>>> import numpy as np
>>> from numpy import linalg as LA
>>> np.set_printoptions(suppress=True, linewidth=120)
>>> K = np.load("data.npy")
>>> print(K)
[[ 3  1 -3 -2  3]
 [ 0  1  3  0  2]
 [ 0  0  3  3 -1]
 [ 0  0  0  2  0]
 [ 0  0  0  0  2]]
>>> # triangular, det is the product of the diagonal
>>> rng = np.random.default_rng(609)
>>> A2 = K + rng.integers(-2, 3, (5, 4)) @ rng.integers(-2, 3, (4, 5))
>>> print(A2)
[[ 4  6 -6 -2  5]
 [ 1  2  4 -1  3]
 [-1 11 -2  0 -4]
 [ 0 -4  0  4  4]
 [ 0 -4  4 -1  1]]
>>> print(np.abs(A2 - K).sum(axis=1))
[11  5 23 10 10]
>>> print(LA.matrix_rank(A2 - K, tol=1e-8))
4
>>> print(A2 - K)
[[ 1  5 -3  0  2]
 [ 1  1  1 -1  1]
 [-1 11 -5 -3 -3]
 [ 0 -4  0  2  4]
 [ 0 -4  4 -1 -1]]
>>> A2 = K[0, 0] * K[1:] - np.outer(K[1:, 0], K[0])
>>> print(A2)
[[ 0  3  9  0  6]
 [ 0  0  9  9 -3]
 [ 0  0  0  6  0]
 [ 0  0  0  0  6]]
>>> print(K[:, 0] / K[0, 0])
[1. 0. 0. 0. 0.]
>>> feats = np.loadtxt("m.csv", delimiter=",")
>>> print(feats)
[[ 1.  3.  1.  0.  0.  3.]
 [ 3. 10.  6.  2.  2. 10.]
 [ 1.  6. 10.  6.  6.  6.]
 [ 0.  2.  6.  4.  4.  2.]
 [ 0.  2.  6.  4.  4.  2.]
 [ 3. 10.  6.  2.  2. 10.]]
>>> left, sigma, vt = LA.svd(feats)
>>> print(sigma.round(1) + 0)
[28.5 10.5  0.   0.   0.   0. ]
>>> A2 = left[:, :2] @ np.diag(sigma[:2]) @ vt[:2]
>>> print(np.round(np.abs(feats - A2).max(), 1))
0.0
>>> print(np.round(LA.norm(feats - A2, 2), 1), round(sigma[2], 1))
0.0 0.0
>>> print(np.round(LA.norm(feats - A2) / LA.norm(feats), 1))
0.0
>>> print(A2.round(1) + 0)
[[ 1.  3.  1.  0.  0.  3.]
 [ 3. 10.  6.  2.  2. 10.]
 [ 1.  6. 10.  6.  6.  6.]
 [ 0.  2.  6.  4.  4.  2.]
 [ 0.  2.  6.  4.  4.  2.]
 [ 3. 10.  6.  2.  2. 10.]]
>>> arr = np.load("arr.npy")
>>> print(arr)
[[ 0  1 -1 -3  0  1 -4 -5 -4  2 -3  2  5 -1]
 [ 0  0 -2  1  3  3 -4  2 -3 -5 -3  1  3  5]
 [ 0  0  0  5  0  2 -3  0  0  5 -3 -2 -4  1]
 [ 0  0  0  0  4 -3 -4 -2 -4  4 -2 -5 -3 -4]
 [ 0  0  0  0  0  2  4 -4  3  4  1 -1  3 -1]
 [ 0  0  0  0  0  0 -5  2  5 -4  3  0  0  4]
 [ 0  0  0  0  0  0  0 -2 -4  3  0  3  1 -1]
 [ 0  0  0  0  0  0  0  0 -4  1  3  3 -4  4]
 [ 0  0  0  0  0  0  0  0  0 -4  2 -1  2  4]
 [ 0  0  0  0  0  0  0  0  0  0 -1 -1 -3  1]
 [ 0  0  0  0  0  0  0  0  0  0  0 -1  1 -3]
 [ 0  0  0  0  0  0  0  0  0  0  0  0 -4  0]
 [ 0  0  0  0  0  0  0  0  0  0  0  0  0  3]
 [ 0  0  0  0  0  0  0  0  0  0  0  0  0  0]]
>>> O, vecs = LA.qr(K[:, :4])[0], LA.qr(K[:, 4:])[0]
>>> sigma = LA.svd(O.T @ vecs, compute_uv=False)
>>> print(np.round(np.degrees(np.arccos(sigma.clip(0, 1))), 1))
[28.1]
>>> print(round(float(LA.norm(O @ O.T - vecs @ vecs.T, 2)), 1))
1.0
>>> data = np.load("out10.npy")
>>> print(data)
[[ 1.9  0.9  0.9  2.2  1.1  1.1  0.9  1.   0.2  2.   0.9  2.2 -0.1  0.   0. ]
 [ 2.2  1.   1.   2.2  1.1  1.1  0.9  1.2  0.1  1.8  1.1  2.  -0.3  0.   0.1]
 [ 2.1  0.9  1.   2.   0.8  1.   1.1  1.   0.   1.8  1.   1.9  0.  -0.1  0.1]
 [ 1.9  0.8  1.1  2.1  1.   0.9  1.1  0.9  0.   1.9  1.   1.9  0.2  0.1  0.1]
 [ 2.1  1.1  1.1  1.9  1.   1.1  1.   1.   0.1  2.   1.   1.9  0.   0.1 -0.1]
 [ 2.1  1.1  0.8  2.1  1.   0.9  1.2  1.1 -0.1  2.   1.1  2.   0.1  0.   0.1]
 [ 1.9  1.   1.   1.8  1.1  1.   1.   0.9  0.1  2.   1.   2.1  0.2  0.1 -0.1]
 [ 1.9  0.9  1.1  1.9  1.   1.   1.   1.   0.1  1.8  1.   2.1 -0.1  0.1  0. ]
 [ 2.   1.   0.9  1.9  1.   1.   1.   0.9  0.   1.9  1.   2.1  0.1  0.   0. ]
 [ 2.2  1.   1.   2.1  1.2  0.9  1.1  1.2  0.   2.   1.1  2.   0.   0.   0.1]
 [ 2.2  1.2  0.9  1.8  1.1  1.   1.   1.1  0.   1.9  1.2  1.8  0.1  0.   0.1]
 [ 2.   0.8  1.   2.   0.9  0.8  1.   0.9  0.1  2.   1.   2.   0.  -0.1 -0.1]
 [ 2.   1.   0.9  1.8  1.   1.   0.9  1.1 -0.1  1.9  0.9  2.1 -0.2 -0.1  0. ]
 [ 2.   1.   1.1  2.1  1.   0.9  1.   1.   0.2  2.   1.1  2.  -0.1  0.   0. ]
 [ 2.   1.   1.1  1.8  1.1  1.   0.9  0.8 -0.1  2.1  0.9  1.8  0.1 -0.1  0. ]
 [ 2.   0.8  1.   2.   1.   1.1  1.   1.1  0.   2.   0.9  2.   0.1  0.  -0.1]
 [ 1.9  0.9  1.   2.1  0.8  1.   1.1  0.9 -0.2  2.1  0.8  1.9  0.1  0.   0. ]
 [ 2.   1.   1.   2.1  1.   1.   1.1  0.9  0.1  1.8  0.8  1.7 -0.2 -0.1 -0.1]
 [ 2.   1.   1.   2.   1.2  1.   1.1  1.   0.   2.2  1.   1.9  0.   0.  -0.3]
 [ 2.2  0.7  0.9  1.9  0.9  0.9  1.1  1.2 -0.1  2.1  0.9  2.  -0.1  0.1  0. ]
 [ 2.1  0.9  1.   2.   1.1  0.9  0.9  1.   0.   1.9  0.9  2.  -0.2 -0.1 -0.1]
 [ 2.1  1.1  1.   2.   1.   1.   0.8  1.   0.1  2.   1.1  2.   0.1  0.   0.1]
 [ 1.9  1.1  0.8  1.8  1.1  1.1  1.   0.9  0.1  1.9  1.   1.8  0.1 -0.1 -0.1]
 [ 1.1  0.8  2.   2.1  0.   0.9  0.   2.1  1.9  1.   2.   0.  -0.1  2.1  2. ]
 [ 0.9  1.   2.1  2.   0.   1.1  0.   2.   1.9  0.9  2.   0.1  0.   2.2  2. ]
 [ 0.9  0.9  2.1  1.7 -0.1  1.1 -0.1  2.2  2.   1.1  1.8  0.  -0.1  1.9  2.1]
 [ 0.9  1.1  2.1  2.   0.   1.1 -0.1  2.   2.1  1.1  2.   0.   0.   1.9  2.2]
 [ 0.8  1.1  2.1  2.   0.   1.1 -0.2  2.2  2.1  1.   1.9  0.   0.1  1.9  2.2]
 [ 1.1  1.   1.9  2.  -0.1  0.9 -0.1  2.   2.1  0.9  2.  -0.3 -0.1  2.   2. ]
 [ 1.   1.   2.   2.   0.1  1.1  0.   2.2  2.1  0.9  1.9  0.1  0.1  2.1  2. ]
 [ 1.1  1.   2.1  2.  -0.1  1.1  0.   2.1  1.9  1.   1.9  0.2 -0.1  2.1  2. ]
 [ 0.9  0.9  2.1  1.8 -0.1  0.9 -0.1  2.2  1.9  1.   1.9 -0.1  0.1  2.1  2.1]
 [ 0.9  1.   2.   2.1  0.1  0.9  0.   2.1  2.2  1.1  2.1  0.1 -0.1  1.9  1.9]
 [ 1.1  1.2  2.   2.1  0.1  1.   0.1  2.   2.1  1.   2.1  0.  -0.2  2.   2.1]
 [ 0.8  0.9  2.   2.2  0.   0.9  0.   2.1  2.   1.1  2.  -0.1  0.   2.   2. ]
 [ 0.8  1.   2.   2.  -0.1  1.1 -0.2  2.1  2.   1.1  2.   0.   0.   2.1  2. ]
 [ 1.2  0.9  2.   1.9 -0.1  0.9  0.1  2.   1.9  1.2  2.1  0.   0.   2.2  2.2]
 [ 1.   1.   2.1  2.   0.1  0.9  0.1  1.8  1.9  1.   2.  -0.2 -0.1  2.   1.8]
 [ 0.9  0.9  2.1  2.1  0.   1.1  0.   2.   2.   0.6  2.  -0.1  0.   2.1  1.9]
 [ 1.   1.2  1.8  1.8  0.1  0.8  0.1  1.8  1.9  0.9  2.1  0.  -0.1  2.   2. ]
 [ 1.1  0.8  1.9  1.9  0.   1.1  0.   2.1  2.1  1.   2.1  0.1  0.   2.2  1.9]
 [ 1.   1.1  2.2  1.9  0.2  1.1  0.   2.1  1.8  1.1  1.8 -0.2 -0.1  1.9  2.2]
 [ 1.1  1.1  2.   2.1  0.   1.  -0.1  2.   2.   0.8  2.1 -0.1  0.1  1.9  2.1]
 [ 1.   1.1  2.   1.9  0.   1.   0.   2.2  1.9  1.2  2.   0.1 -0.2  1.9  2.2]
 [ 1.   1.1  2.1  2.   0.1  1.  -0.1  1.8  1.9  1.   2.   0.   0.1  1.9  2.2]
 [ 0.9  1.   2.1  1.8  0.   1.1  0.   1.9  2.1  0.8  2.   0.  -0.1  1.9  2.1]]
>>> hat = data @ LA.solve(data.T @ data, data.T)
>>> print(np.round(np.diag(hat), 1))
[0.5 0.4 0.4 0.3 0.3 0.4 0.3 0.3 0.1 0.3 0.4 0.3 0.3 0.2 0.3 0.2 0.4 0.4 0.3 0.3 0.3 0.3 0.3 0.2 0.3 0.3 0.2 0.3 0.4
 0.4 0.3 0.3 0.3 0.2 0.3 0.4 0.4 0.3 0.4 0.4 0.4 0.5 0.3 0.3 0.3 0.4]
>>> print(np.round(LA.eigvalsh(hat), 1) + 0)
[0. 0. 0. 0. 0. 0. 0. 0. 0. 0. 0. 0. 0. 0. 0. 0. 0. 0. 0. 0. 0. 0. 0. 0. 0. 0. 0. 0. 0. 0. 0. 1. 1. 1. 1. 1. 1. 1. 1.
 1. 1. 1. 1. 1. 1. 1.]
>>> left, sigma, vt = LA.svd(data)
>>> print(np.argmax(sigma[:-1] / (sigma[1:] + 1e-6)) + 1)
2
>>> print(sigma.round(1))
[31.8 15.9  1.   1.   0.9  0.9  0.8  0.7  0.7  0.6  0.5  0.5  0.4  0.4  0.3]
>>> A2 = left[:, :2] @ np.diag(sigma[:2]) @ vt[:2]
>>> print(np.round(LA.norm(data - A2, 2), 1), np.round(sigma[2], 1))
1.0 1.0
>>> print(np.round(np.abs(data - A2).max(), 1))
0.3
>>> print(LA.matrix_rank(A2))
2
>>> print(round(float(LA.norm(data - A2) / LA.norm(data)), 1))
0.1
>>> print(LA.matrix_rank(data, rtol=0.05))
2
>>> Xs = data - data.mean(axis=0)
>>> left, sigma, vt = LA.svd(Xs, full_matrices=False)
>>> print(np.abs(vt[0]).argmax())
14
>>> print(np.round(Xs.mean(axis=0), 1) + 0)
[0. 0. 0. 0. 0. 0. 0. 0. 0. 0. 0. 0. 0. 0. 0.]
>>> print(np.abs(left[:, 0]).argmax())
18
>>> print(np.round(sigma ** 2 / (sigma ** 2).sum(), 1) + 0)
[1. 0. 0. 0. 0. 0. 0. 0. 0. 0. 0. 0. 0. 0. 0.]
>>> print((np.sign(left[:, 0]) == np.sign(left[0, 0])).astype(int))
[1 1 1 1 1 1 1 1 1 1 1 1 1 1 1 1 1 1 1 1 1 1 1 0 0 0 0 0 0 0 0 0 0 0 0 0 0 0 0 0 0 0 0 0 0 0]
>>> print(sigma.round(1))
[16.4  1.   1.   0.9  0.9  0.8  0.8  0.7  0.6  0.6  0.5  0.5  0.4  0.4  0.3]
>>> print([int(LA.matrix_rank(LA.matrix_power(K, p))) for p in range(1, 6)])
[5, 5, 5, 5, 5]
>>> print(LA.matrix_rank(K - K[0, 0] * np.eye(5)))
4
>>> print(np.round(LA.norm(data, 2) / LA.norm(data), 1))
0.9
>>> print(LA.cond(data) > 100)
True
>>> print([round(float(x), 1) for x in LA.svd(data, compute_uv=False)[:3]])
[31.8, 15.9, 1.0]
>>> print(LA.matrix_rank(data, rtol=0.1))
2
>>> print(np.argsort(-LA.norm(data, axis=0).round(6), kind="stable")[:3])
[3 7 2]
>>> print(round(np.log10(LA.cond(data))))
2
>>> A2 = np.array([[-0.6, 0.7, 0.6, -0.3],
...     [0.1, 1.8, -2.6, -0.3],
...     [-1.3, 0.8, -0.9, 0.5],
...     [-0.2, -0.7, 0.5, 2.3],
...     [-1.1, -1.2, 0.0, -0.8],
...     [-0.5, -0.5, -0.1, 0.3],
...     [-1.2, 0.9, -0.6, 0.2],
...     [-0.7, 0.6, 0.9, -2.6]])
>>> cent = np.array([[-0.2, -1.0, -0.2, -0.5, -0.6],
...     [0.6, -1.1, 0.1, 1.4, -0.9],
...     [-0.2, 0.8, 1.1, -0.2, -1.4],
...     [0.7, 1.3, 0.3, -0.5, 0.6]])
>>> F = A2 @ cent
>>> print(F.round(1) + 0)
[[ 0.2 -0.1  0.8  1.3 -1.3]
 [ 1.4 -4.6 -2.8  3.1  1.8]
 [ 1.3  0.3 -0.5  1.7  1.6]
 [ 1.1  4.4  1.2 -2.1  1.4]
 [-1.1  1.4 -0.1 -0.7  1.3]
 [ 0.   1.4  0.  -0.6  1.1]
 [ 1.   0.  -0.3  1.9  0.9]
 [-1.5 -2.6  0.4  2.3 -2.9]]
>>> # looks like rank 4
>>> A2 = F + rng.integers(-2, 3, (8, 4)) @ rng.integers(-2, 3, (4, 5))
>>> print(A2.round(1))
[[ 3.2  2.9  1.8  4.3  0.7]
 [-3.6 -6.6 -5.8  4.1  4.8]
 [-3.7 -5.6 -3.5 -5.3 -3.4]
 [-4.9  1.4 -0.8 -2.1  3.4]
 [ 2.9  3.4 -0.1 -0.7  0.3]
 [-3.  -3.6 -5.  -7.6 -3.9]
 [ 1.  -2.   3.7 -2.1 -4.1]
 [-6.5 -2.6 -2.6  7.3  4.1]]
>>> print(np.round(A2 - F, 1))
[[ 3.  3.  1.  3.  2.]
 [-5. -2. -3.  1.  3.]
 [-5. -6. -3. -7. -5.]
 [-6. -3. -2.  0.  2.]
 [ 4.  2.  0.  0. -1.]
 [-3. -5. -5. -7. -5.]
 [ 0. -2.  4. -4. -5.]
 [-5.  0. -3.  5.  7.]]
>>> print(np.abs(A2 - F).sum(axis=1))
[12. 14. 26. 13.  7. 25. 15. 20.]
>>> print(LA.matrix_rank(A2 - F, tol=1e-8))
3
